$ python -q
>>> import numpy as np
>>> from numpy import linalg as LA
>>> np.set_printoptions(suppress=True, linewidth=140)
>>> def rnd(a):
...     return np.round(a, 3) + 0
... 
>>> u = np.array([3, 4, 6])
>>> r1 = np.array([1, 1, 2, 7])
>>> data = u[:, None] + r1[None, :]
>>> data
array([[ 4,  4,  5, 10],
       [ 5,  5,  6, 11],
       [ 7,  7,  8, 13]])
>>> # null space of dimension 2
>>> np.argsort(-LA.norm(data, axis=0).round(6), kind="stable")[:3]
array([3, 2, 0])
>>> [round(float(x), 3) for x in LA.svd(data, compute_uv=False)[:3]]
[26.325, 1.414, 0.0]
>>> Uu, sv, VT = LA.svd(data)
>>> np.argmax(sv[:-1] / (sv[1:] + 1e-6)) + 1
np.int64(2)
>>> rnd(sv)
array([26.325,  1.414,  0.   ])
>>> Y = Uu[:, :2] @ np.diag(sv[:2]) @ VT[:2]
>>> rnd(LA.norm(data - Y) / LA.norm(data))
np.float64(0.0)
>>> LA.matrix_rank(Y)
np.int64(2)
>>> rnd(np.abs(data - Y).max())
np.float64(0.0)
>>> LA.matrix_rank(data, rtol=0.05)
np.int64(2)
>>> rnd(LA.norm(data[2] - data[0]))
np.float64(6.0)
>>> rnd(LA.norm(data, axis=0))
array([ 9.487,  9.487, 11.18 , 19.748])
>>> LA.norm(data, axis=1).argmax()
np.int64(2)
>>> Uu, sv, VT = LA.svd(data)
>>> vecs = VT[:(sv > 1e-8).sum()]
>>> rng = np.random.default_rng(756)
>>> x = data[1] + 5 * data[0] + rng.integers(2) * np.eye(4)[0]
>>> x
array([26., 25., 31., 61.])
>>> rnd(LA.norm(x - vecs.T @ vecs @ x))
np.float64(0.791)
>>> np.allclose(vecs.T @ vecs @ x, x)
False
>>> arr = np.load("w.npy")
>>> rnd(arr)
array([[ 0.738,  0.201,  0.335, -0.201],
       [ 0.201,  0.055,  0.091, -0.055],
       [ 0.335,  0.091,  0.152, -0.091],
       [-0.201, -0.055, -0.091,  0.055]])
>>> r = LA.matrix_rank(arr)
>>> r
np.int64(1)
>>> ns = LA.svd(arr)[2][r:].T
>>> ns.shape
(4, 3)
>>> [int(LA.matrix_rank(arr[:i])) for i in range(1, len(arr) + 1)]
[1, 1, 1, 1]
>>> rnd(arr @ ns)
array([[0., 0., 0.],
       [0., 0., 0.],
       [0., 0., 0.],
       [0., 0., 0.]])
>>> [int(LA.matrix_rank(np.delete(arr, i, axis=0))) for i in range(4)]
[1, 1, 1, 1]
>>> rnd(ns @ ns.T)
array([[ 0.262, -0.201, -0.335,  0.201],
       [-0.201,  0.945, -0.091,  0.055],
       [-0.335, -0.091,  0.848,  0.091],
       [ 0.201,  0.055,  0.091,  0.945]])
>>> LA.matrix_rank(arr.T @ arr), LA.matrix_rank(arr @ arr.T)
(np.int64(1), np.int64(1))
